$ ipython --no-banner

In [1]: import numpy as np

In [2]: np.set_printoptions(precision=2, suppress=True, linewidth=100, sign=" ")

In [3]: def tidy(a):
   ...:     return np.round(a, 2) + 0
   ...: 

In [4]: mat = np.loadtxt("block17.csv", delimiter=",")

In [5]: tidy(mat)
Out[5]: 
array([[ 0.2 , -0.03, -0.05,  0.09,  0.33,  0.04,  0.13, -0.13, -0.05],
       [-0.03,  0.03,  0.03, -0.02, -0.12, -0.03,  0.04, -0.1 ,  0.01],
       [-0.05,  0.03,  0.14,  0.  , -0.07, -0.26, -0.16, -0.13, -0.06],
       [ 0.09, -0.02,  0.  ,  0.54,  0.01,  0.26, -0.21, -0.15, -0.33],
       [ 0.33, -0.12, -0.07,  0.01,  0.82, -0.12,  0.02,  0.09, -0.03],
       [ 0.04, -0.03, -0.26,  0.26, -0.12,  0.67,  0.2 ,  0.17, -0.03],
       [ 0.13,  0.04, -0.16, -0.21,  0.02,  0.2 ,  0.63, -0.25,  0.2 ],
       [-0.13, -0.1 , -0.13, -0.15,  0.09,  0.17, -0.25,  0.75,  0.14],
       [-0.05,  0.01, -0.06, -0.33, -0.03, -0.03,  0.2 ,  0.14,  0.23]])

In [6]: np.unique(mat.round(6), axis=0).shape
Out[6]: (9, 9)

In [7]: np.abs(np.diag(np.linalg.qr(mat)[1])) > 1e-9
Out[7]: array([ True,  True,  True,  True, False, False, False, False, False])

In [8]: np.linalg.lstsq(mat[:-1].T, mat[-1])[2]
Out[8]: np.int32(4)

In [9]: tidy(mat @ np.linalg.pinv(mat) @ mat)
Out[9]: 
array([[ 0.2 , -0.03, -0.05,  0.09,  0.33,  0.04,  0.13, -0.13, -0.05],
       [-0.03,  0.03,  0.03, -0.02, -0.12, -0.03,  0.04, -0.1 ,  0.01],
       [-0.05,  0.03,  0.14,  0.  , -0.07, -0.26, -0.16, -0.13, -0.06],
       [ 0.09, -0.02,  0.  ,  0.54,  0.01,  0.26, -0.21, -0.15, -0.33],
       [ 0.33, -0.12, -0.07,  0.01,  0.82, -0.12,  0.02,  0.09, -0.03],
       [ 0.04, -0.03, -0.26,  0.26, -0.12,  0.67,  0.2 ,  0.17, -0.03],
       [ 0.13,  0.04, -0.16, -0.21,  0.02,  0.2 ,  0.63, -0.25,  0.2 ],
       [-0.13, -0.1 , -0.13, -0.15,  0.09,  0.17, -0.25,  0.75,  0.14],
       [-0.05,  0.01, -0.06, -0.33, -0.03, -0.03,  0.2 ,  0.14,  0.23]])

In [10]: U, sigma, Vh = np.linalg.svd(mat)

In [11]: vecs = Vh[:(sigma > 1e-8).sum()]

In [12]: rng = np.random.default_rng(83848)

In [13]: vec = mat[8] + -3 * mat[3] + rng.integers(2) * np.eye(9)[2]

In [14]: tidy(vec)
Out[14]: array([-0.34,  0.08, -0.06, -1.96, -0.07, -0.8 ,  0.83,  0.58,  1.21])

In [15]: tidy(np.linalg.norm(vec - vecs.T @ vecs @ vec))
Out[15]: np.float64(0.0)

In [16]: rk = np.linalg.matrix_rank(mat)

In [17]: rk
Out[17]: np.int64(4)

In [18]: null = np.linalg.svd(mat)[2][rk:].T

In [19]: [int(np.linalg.matrix_rank(mat[:i])) for i in range(1, len(mat) + 1)]
Out[19]: [1, 2, 3, 4, 4, 4, 4, 4, 4]

In [20]: np.allclose(mat @ null, 0)
Out[20]: True

In [21]: z = rng.permutation(9)

In [22]: z
Out[22]: array([ 5,  3,  2,  1,  6,  4,  8,  7,  0])

In [23]: B = mat[z][:, z]

In [24]: tidy(np.diag(B))
Out[24]: array([ 0.67,  0.54,  0.14,  0.03,  0.63,  0.82,  0.23,  0.75,  0.2 ])

In [25]: np.allclose(B, mat)
Out[25]: False

In [26]: arr = np.array([[-1.0, 1.0, 0.0, 0.0, 0.0, 0.0],
    ...:     [0.0, -1.0, 1.0, 0.0, 0.0, 0.0],
    ...:     [0.0, 0.0, -1.0, 1.0, 0.0, 0.0],
    ...:     [0.0, 0.0, 0.0, -1.0, 1.0, 0.0],
    ...:     [0.0, 0.0, 0.0, 0.0, -1.0, 1.0],
    ...:     [0.0, 0.0, 0.0, 0.0, 0.0, -1.0]])

In [27]: [int(np.linalg.matrix_rank(np.linalg.matrix_power(arr, p))) for p in range(1, 7)]
Out[27]: [6, 6, 6, 6, 6, 6]

In [28]: tidy(np.sort(np.linalg.eigvals(arr)))
Out[28]: array([-1., -1., -1., -1., -1., -1.])

In [29]: arr @ arr
Out[29]: 
array([[ 1., -2.,  1.,  0.,  0.,  0.],
       [ 0.,  1., -2.,  1.,  0.,  0.],
       [ 0.,  0.,  1., -2.,  1.,  0.],
       [ 0.,  0.,  0.,  1., -2.,  1.],
       [ 0.,  0.,  0.,  0.,  1., -2.],
       [ 0.,  0.,  0.,  0.,  0.,  1.]])

In [30]: np.linalg.matrix_rank(arr - arr[0, 0] * np.eye(6))
Out[30]: np.int64(5)

In [31]: np.prod(np.diag(arr)), tidy(np.linalg.det(arr))
Out[31]: (np.float64(1.0), np.float64(1.0))

In [32]: vec = np.array([0, 5, 0, 5, 1, 5])

In [33]: y = arr @ vec

In [34]: coef, lr = np.zeros(6), 1 / np.linalg.norm(arr, 2) ** 2

In [35]: for i in range(8):
    ...:     coef -= lr * arr.T @ (arr @ coef - y)
    ...:     if i % 2 == 0: print(i, round(np.linalg.norm(arr @ coef - y), 2))
    ...: 
0 2.91
2 2.03
4 1.68
6 1.46

In [36]: tidy(coef)
Out[36]: array([-2.06,  2.83, -2.28,  2.78, -0.82,  3.96])

In [37]: arr.ravel(order="F")
Out[37]: 
array([-1.,  0.,  0.,  0.,  0.,  0.,  1., -1.,  0.,  0.,  0.,  0.,  0.,  1., -1.,  0.,  0.,  0.,
        0.,  0.,  1., -1.,  0.,  0.,  0.,  0.,  0.,  1., -1.,  0.,  0.,  0.,  0.,  0.,  1., -1.])

In [38]: arr.reshape(-1, 2)
Out[38]: 
array([[-1.,  1.],
       [ 0.,  0.],
       [ 0.,  0.],
       [ 0., -1.],
       [ 1.,  0.],
       [ 0.,  0.],
       [ 0.,  0.],
       [-1.,  1.],
       [ 0.,  0.],
       [ 0.,  0.],
       [ 0., -1.],
       [ 1.,  0.],
       [ 0.,  0.],
       [ 0.,  0.],
       [-1.,  1.],
       [ 0.,  0.],
       [ 0.,  0.],
       [ 0., -1.]])

In [39]: blk = arr.reshape(6, 2, -1)

In [40]: blk.shape
Out[40]: (6, 2, 3)

In [41]: np.swapaxes(blk, 1, 2)[2]
Out[41]: 
array([[ 0.,  1.],
       [ 0.,  0.],
       [-1.,  0.]])

In [42]: np.einsum("ihd,jhd->hij", blk, blk).shape
Out[42]: (2, 6, 6)

In [43]: np.einsum("ihd,ihd->ih", blk, blk)
Out[43]: 
array([[ 2.,  0.],
       [ 2.,  0.],
       [ 1.,  1.],
       [ 0.,  2.],
       [ 0.,  2.],
       [ 0.,  1.]])

In [44]: blk.transpose(1, 0, 2)
Out[44]: 
array([[[-1.,  1.,  0.],
        [ 0., -1.,  1.],
        [ 0.,  0., -1.],
        [ 0.,  0.,  0.],
        [ 0.,  0.,  0.],
        [ 0.,  0.,  0.]],

       [[ 0.,  0.,  0.],
        [ 0.,  0.,  0.],
        [ 1.,  0.,  0.],
        [-1.,  1.,  0.],
        [ 0., -1.,  1.],
        [ 0.,  0., -1.]]])

In [45]: m1 = np.load("a.npy")

In [46]: m1
Out[46]: 
array([[ 5,  3,  4,  4,  5,  2,  2,  2,  4,  4],
       [ 0, -2, -1, -1,  0, -3, -3, -3, -1, -1],
       [ 2,  0,  1,  1,  2, -1, -1, -1,  1,  1],
       [ 0, -2, -1, -1,  0, -3, -3, -3, -1, -1],
       [ 0, -2, -1, -1,  0, -3, -3, -3, -1, -1],
       [ 0, -2, -1, -1,  0, -3, -3, -3, -1, -1],
       [ 2,  0,  1,  1,  2, -1, -1, -1,  1,  1],
       [ 5,  3,  4,  4,  5,  2,  2,  2,  4,  4],
       [ 2,  0,  1,  1,  2, -1, -1, -1,  1,  1]])

In [47]: rk = np.linalg.matrix_rank(m1)

In [48]: rk
Out[48]: np.int64(2)

In [49]: null = np.linalg.svd(m1)[2][rk:].T

In [50]: [int(np.linalg.matrix_rank(np.delete(m1, i, axis=0))) for i in range(9)]
Out[50]: [2, 2, 2, 2, 2, 2, 2, 2, 2]

In [51]: [int(np.linalg.matrix_rank(m1[:i])) for i in range(1, len(m1) + 1)]
Out[51]: [1, 2, 2, 2, 2, 2, 2, 2, 2]

In [52]: tidy(null @ null.T)
Out[52]: 
array([[ 0.72, -0.04, -0.16, -0.16, -0.28,  0.08,  0.08,  0.08, -0.16, -0.16],
       [-0.04,  0.88, -0.08, -0.08, -0.04, -0.16, -0.16, -0.16, -0.08, -0.08],
       [-0.16, -0.08,  0.88, -0.12, -0.16, -0.04, -0.04, -0.04, -0.12, -0.12],
       [-0.16, -0.08, -0.12,  0.88, -0.16, -0.04, -0.04, -0.04, -0.12, -0.12],
       [-0.28, -0.04, -0.16, -0.16,  0.72,  0.08,  0.08,  0.08, -0.16, -0.16],
       [ 0.08, -0.16, -0.04, -0.04,  0.08,  0.72, -0.28, -0.28, -0.04, -0.04],
       [ 0.08, -0.16, -0.04, -0.04,  0.08, -0.28,  0.72, -0.28, -0.04, -0.04],
       [ 0.08, -0.16, -0.04, -0.04,  0.08, -0.28, -0.28,  0.72, -0.04, -0.04],
       [-0.16, -0.08, -0.12, -0.12, -0.16, -0.04, -0.04, -0.04,  0.88, -0.12],
       [-0.16, -0.08, -0.12, -0.12, -0.16, -0.04, -0.04, -0.04, -0.12,  0.88]])

In [53]: null.shape
Out[53]: (10, 8)

In [54]: np.allclose(m1 @ null, 0)
Out[54]: True

In [55]: blk = np.stack([m1, -2 * m1, m1[::-1]])

In [56]: tidy(np.linalg.norm(blk, axis=(1, 2)))
Out[56]: array([ 21.33,  42.66,  21.33])

In [57]: np.linalg.matrix_rank(blk)
Out[57]: array([ 2,  2,  2])

In [58]: blk.sum(axis=0)
Out[58]: 
array([[-3, -3, -3, -3, -3, -3, -3, -3, -3, -3],
       [ 5,  5,  5,  5,  5,  5,  5,  5,  5,  5],
       [ 0,  0,  0,  0,  0,  0,  0,  0,  0,  0],
       [ 0,  0,  0,  0,  0,  0,  0,  0,  0,  0],
       [ 0,  0,  0,  0,  0,  0,  0,  0,  0,  0],
       [ 0,  0,  0,  0,  0,  0,  0,  0,  0,  0],
       [ 0,  0,  0,  0,  0,  0,  0,  0,  0,  0],
       [-5, -5, -5, -5, -5, -5, -5, -5, -5, -5],
       [ 3,  3,  3,  3,  3,  3,  3,  3,  3,  3]])

In [59]: U, sigma, Vh = np.linalg.svd(m1)

In [60]: tidy(sigma)
Out[60]: array([ 18.6 ,  10.45,   0.  ,   0.  ,   0.  ,   0.  ,   0.  ,   0.  ,   0.  ])

In [61]: B = U[:, :2] @ np.diag(sigma[:2]) @ Vh[:2]

In [62]: np.linalg.matrix_rank(m1, rtol=0.05)
Out[62]: np.int64(2)

In [63]: np.linalg.matrix_rank(B)
Out[63]: np.int64(2)

In [64]: tidy(np.linalg.norm(m1 - B) / np.linalg.norm(m1))
Out[64]: np.float64(0.0)

In [65]: tidy(np.linalg.norm(m1 - B, 2)), tidy(sigma[2])
Out[65]: (np.float64(0.0), np.float64(0.0))

In [66]: M = np.load("mat.npy")

In [67]: M
Out[67]: 
array([[ 0., -1.,  3., -2.],
       [ 2., -3.,  3., -2.],
       [ 2., -4.,  4., -2.],
       [ 2., -4.,  6., -4.]])

In [68]: U, sigma, Vh = np.linalg.svd(M)

In [69]: np.argmax(sigma[:-1] / (sigma[1:] + 1e-6)) + 1
Out[69]: np.int64(3)

In [70]: B = U[:, :3] @ np.diag(sigma[:3]) @ Vh[:3]

In [71]: tidy(np.linalg.norm(M - B, 2)), tidy(sigma[3])
Out[71]: (np.float64(0.0), np.float64(0.0))

In [72]: np.linalg.matrix_rank(M, rtol=0.05)
Out[72]: np.int64(2)

In [73]: tidy(B)
Out[73]: 
array([[ 0., -1.,  3., -2.],
       [ 2., -3.,  3., -2.],
       [ 2., -4.,  4., -2.],
       [ 2., -4.,  6., -4.]])

In [74]: np.linalg.matrix_rank(B)
Out[74]: np.int64(3)

In [75]: U, sigma, Vh = np.linalg.svd(M)

In [76]: vecs = Vh[:(sigma > 1e-8).sum()]

In [77]: vec = M[1] + -2 * M[3] + rng.integers(2) * np.eye(4)[0]

In [78]: vec
Out[78]: array([-2.,  5., -9.,  6.])

In [79]: np.linalg.matrix_rank(np.vstack([M, vec]))
Out[79]: np.int64(3)

In [80]: np.allclose(vecs.T @ vecs @ vec, vec)
Out[80]: True

In [81]: tidy(np.diag(vecs.T @ vecs))
Out[81]: array([ 0.75,  0.75,  0.75,  0.75])

In [82]: tidy(vecs.T @ vecs)
Out[82]: 
array([[ 0.75, -0.25, -0.25, -0.25],
       [-0.25,  0.75, -0.25, -0.25],
       [-0.25, -0.25,  0.75, -0.25],
       [-0.25, -0.25, -0.25,  0.75]])

In [83]: tidy(np.linalg.norm(vec - vecs.T @ vecs @ vec))
Out[83]: np.float64(0.0)

In [84]: z = rng.permutation(4)

In [85]: z
Out[85]: array([ 0,  3,  1,  2])

In [86]: B = M[z][:, z]

In [87]: B
Out[87]: 
array([[ 0., -2., -1.,  3.],
       [ 2., -4., -4.,  6.],
       [ 2., -2., -3.,  3.],
       [ 2., -2., -4.,  4.]])

In [88]: tidy(np.sort(np.abs(np.linalg.eigvals(B))))
Out[88]: array([ 0.,  1.,  2.,  2.])

In [89]: np.allclose(B, M)
Out[89]: False

In [90]: np.diag(B)
Out[90]: array([ 0., -4., -3.,  4.])

In [91]: np.linalg.lstsq(M[:-1].T, M[-1])[2]
Out[91]: np.int32(3)

In [92]: np.unique(M.round(6), axis=0).shape
Out[92]: (4, 4)

In [93]: np.allclose(M[:-1].T @ np.linalg.lstsq(M[:-1].T, M[-1])[0], M[-1])
Out[93]: True

In [94]: np.abs(np.diag(np.linalg.qr(M)[1])) > 1e-9
Out[94]: array([ True,  True,  True, False])

In [95]: tidy(np.trace(np.linalg.pinv(M) @ M))
Out[95]: np.float64(3.0)

In [96]: np.kron(np.eye(2, dtype=int), M)
Out[96]: 
array([[ 0., -1.,  3., -2.,  0., -0.,  0., -0.],
       [ 2., -3.,  3., -2.,  0., -0.,  0., -0.],
       [ 2., -4.,  4., -2.,  0., -0.,  0., -0.],
       [ 2., -4.,  6., -4.,  0., -0.,  0., -0.],
       [ 0., -0.,  0., -0.,  0., -1.,  3., -2.],
       [ 0., -0.,  0., -0.,  2., -3.,  3., -2.],
       [ 0., -0.,  0., -0.,  2., -4.,  4., -2.],
       [ 0., -0.,  0., -0.,  2., -4.,  6., -4.]])

In [97]: tidy(np.linalg.det(2 * M)), tidy(np.linalg.det(M))
Out[97]: (np.float64(0.0), np.float64(0.0))

In [98]: np.einsum("ij,ji->", M, M)
Out[98]: np.float64(9.0)
